$ ipython --no-banner

In [1]: import numpy as np

In [2]: np.set_printoptions(suppress=True, linewidth=140)

In [3]: data = np.load("w.npy")

In [4]: print(data)
[[ 0.2   0.4  -0.2   0.1  -0.5   2.3  -0.5  -0.3   0.4   0.1  -0.6   0.6 ]
 [ 0.36 -1.47 -1.3   0.61 -1.76 -0.6  -1.14  0.45  0.82 -0.81 -0.28 -0.28]
 [ 1.1  -0.2   1.4   1.8  -0.1   0.2   0.1  -0.2  -0.4   0.2   0.8  -2.1 ]
 [ 0.4  -1.4  -1.2   0.6  -1.7  -0.6  -1.2   0.4   0.8  -0.8  -0.3  -0.3 ]
 [ 0.    0.9  -0.6   1.8   0.3   0.2   0.8   0.6  -0.4   0.    1.1   0.9 ]]

In [5]: print(np.linalg.matrix_rank(data, rtol=0.1))
4

In [6]: print([round(float(x), 2) for x in np.linalg.svd(data, compute_uv=False)[:3]])
[4.63, 3.52, 2.7]

In [7]: print(round(float(np.linalg.norm(data, 2) / np.linalg.norm(data)), 2))
0.67

In [8]: print(np.linalg.cond(data) > 100)
False

In [9]: def softmax(z):
   ...:     e = np.exp(z - z.max(axis=-1, keepdims=True))
   ...:     return e / e.sum(axis=-1, keepdims=True)
   ...: 

In [10]: print(np.round(softmax(data[4] + 3), 2))
[0.04 0.1  0.02 0.25 0.06 0.05 0.09 0.08 0.03 0.04 0.13 0.1 ]

In [11]: print(np.round(softmax(data[4]), 2))
[0.04 0.1  0.02 0.25 0.06 0.05 0.09 0.08 0.03 0.04 0.13 0.1 ]

In [12]: att = data @ data.T / np.sqrt(12)

In [13]: print(np.round(softmax(att), 2))
[[0.67 0.09 0.06 0.09 0.09]
 [0.02 0.49 0.02 0.45 0.01]
 [0.02 0.03 0.88 0.03 0.04]
 [0.02 0.49 0.02 0.45 0.01]
 [0.08 0.05 0.11 0.05 0.71]]

In [14]: print(np.round(softmax(att)[4] @ data, 2) + 0)
[ 0.18  0.51 -0.4   1.55  0.    0.29  0.43  0.42 -0.22 -0.05  0.8   0.42]

In [15]: print(np.round(softmax(att + np.triu(np.full(att.shape, -np.inf), 1)), 2))
[[1.   0.   0.   0.   0.  ]
 [0.04 0.96 0.   0.   0.  ]
 [0.02 0.03 0.95 0.   0.  ]
 [0.02 0.5  0.02 0.46 0.  ]
 [0.08 0.05 0.11 0.05 0.71]]

In [16]: U, sv, vt = np.linalg.svd(data)

In [17]: print(np.argmax(sv[:-1] / (sv[1:] + 1e-6)) + 1)
4

In [18]: out = U[:, :4] @ np.diag(sv[:4]) @ vt[:4]

In [19]: print(np.round(np.abs(data - out).max(), 2))
0.04

In [20]: print(np.round(np.linalg.norm(data - out) / np.linalg.norm(data), 2))
0.01

In [21]: print(np.linalg.matrix_rank(out))
4

In [22]: U, sv, vt = np.linalg.svd(data, full_matrices=False)

In [23]: print(np.round(U.T @ U, 2) + 0)
[[1. 0. 0. 0. 0.]
 [0. 1. 0. 0. 0.]
 [0. 0. 1. 0. 0.]
 [0. 0. 0. 1. 0.]
 [0. 0. 0. 0. 1.]]

In [24]: print(np.round(U.T @ data @ vt.T, 2) + 0)
[[4.63 0.   0.   0.   0.  ]
 [0.   3.52 0.   0.   0.  ]
 [0.   0.   2.7  0.   0.  ]
 [0.   0.   0.   2.53 0.  ]
 [0.   0.   0.   0.   0.08]]

In [25]: print(np.round(np.sqrt((sv ** 2).sum()), 2), np.round(np.linalg.norm(data), 2))
6.9 6.9

In [26]: print(sv.round(2))
[4.63 3.52 2.7  2.53 0.08]

In [27]: print(np.abs(U[:, 0]).round(6).argmax())
1

In [28]: print(np.allclose(U * sv @ vt, data))
True

In [29]: print(np.round(np.abs(vt[0]), 2))
[0.1  0.46 0.37 0.09 0.53 0.19 0.38 0.11 0.26 0.24 0.14 0.1 ]

In [30]: x0 = np.array([3, 3, 2, 2, 0, 3, 3, 0, 2, 2, 3, 0])

In [31]: h1 = np.maximum(data @ x0, 0)

In [32]: print(np.maximum(data @ (3 * x0), 0))
[18.6  0.  36.   0.  31.8]

In [33]: K = np.load("case15.npy")

In [34]: print(K)
[[  0.54 -20.07  14.86   7.11 -12.7   20.65  -2.61  21.59 -16.75  -9.27]
 [ -6.3    1.64   7.1    2.17  -5.83  -8.47  -5.91   2.58 -13.27  -6.6 ]
 [  0.54  -6.38   3.87   1.69  -1.61   6.53  -2.64   5.86  -7.24  -1.9 ]
 [ -0.86  -0.62   0.29  -0.9    3.21   1.15  -1.6    0.8   -1.67  -0.25]
 [  7.21 -11.45   1.52   2.24  -6.14  19.89   4.78   8.76   7.09   2.24]
 [ -2.9   28.18 -16.68 -10.97  10.41 -24.     5.65 -27.51  32.88  10.77]
 [-10.67  -1.58  12.64   3.1   -7.94 -10.13  -9.05   7.16 -25.75 -13.63]
 [ -9.3    3.73   6.81  -1.13  -3.    -7.61  -1.28   1.61  -3.64  -8.51]
 [  5.54 -12.27   3.53   5.47  -4.39  12.72   1.35  10.32  -7.87  -0.62]
 [  1.47  -8.74   2.53   3.44   4.48   1.71  -8.4    6.17 -23.57  -2.39]
 [ -2.27  11.81  -6.03  -4.11   3.87 -12.15   3.77 -11.08  12.28   2.63]
 [  6.15  -1.96  -5.74  -0.84   3.74   6.17   2.49  -1.85   7.48   5.96]
 [ -5.5    0.24   7.99   3.09  -7.64  -5.34  -4.09   3.86 -11.36  -6.22]
 [  2.93  12.17 -10.52  -5.18   1.95  -5.34   9.36 -13.49  27.09   8.37]
 [ -5.49  -8.58  10.94   2.61  -3.54   5.05  -6.13  11.73 -16.22  -9.37]
 [ -4.99   8.16   0.33  -2.98  -1.51  -6.71  -0.77  -4.17   8.21  -0.69]
 [ 10.69   5.03 -17.07  -5.16  11.34   3.37   7.96 -11.63  25.52  13.85]
 [  3.81 -10.34   4.25   4.41  -4.31  10.36  -2.54   8.79 -11.17  -0.62]
 [ -9.01   6.48   4.33  -2.17  -1.5  -12.34  -2.35  -1.91  -3.75  -7.76]
 [ -2.09  -7.19   7.42   2.45  -3.54   6.81  -6.76   9.44 -12.04  -4.21]
 [  2.98  -3.2   -2.12   0.03   2.9    3.96   1.29   0.77   0.81   1.36]
 [ -5.47  -0.16   7.03   2.63  -5.35  -7.6   -4.9    3.   -15.09  -7.24]
 [ -0.39   1.88  -1.41   0.69   2.63  -6.26  -1.78  -2.52  -5.93  -0.19]
 [ -1.29  -7.09   7.92   5.16  -7.72   2.22  -1.73   8.43 -15.23  -6.03]
 [ -9.01  11.82   1.37  -2.05   1.63 -19.56  -4.34  -7.95  -6.83  -4.26]
 [  4.57   3.33  -6.64  -1.06   2.21   0.6    5.36  -5.99  12.32   6.38]
 [  0.49   0.48   0.24   0.67  -2.7    0.86   2.53   0.21   3.33   0.62]
 [ -5.33  -0.41   4.95   0.43   1.18  -4.6   -6.76   2.33 -14.76  -4.9 ]
 [ -3.73   2.25   1.77  -0.57   1.16  -4.65  -3.34  -0.58  -5.57  -2.08]
 [  1.24   1.7   -0.68  -0.61  -2.61   4.21   3.56  -1.    11.04   3.12]
 [ -4.86   7.01   0.83  -2.46  -1.72  -6.65  -2.67  -3.63   3.77  -1.08]
 [  7.99   4.39 -11.44  -3.39   4.51   3.68   5.29  -8.53  18.81  11.14]
 [  1.33  -0.82  -1.17   1.46   0.49  -3.17  -1.24  -0.15  -6.42  -0.26]
 [  6.18  10.04 -16.93  -9.42  15.12   1.06   6.78 -15.12  30.74  13.15]]

In [35]: out = data / np.sqrt((data ** 2).mean(axis=1, keepdims=True))

In [36]: print(out[1].round(2))
[ 0.38 -1.55 -1.37  0.64 -1.86 -0.63 -1.2   0.47  0.86 -0.85 -0.3  -0.3 ]

In [37]: print(np.linalg.matrix_rank(data - data.mean(axis=1, keepdims=True)))
5

In [38]: print(np.round(np.linalg.norm(out, axis=1), 2))
[3.46 3.46 3.46 3.46 3.46]
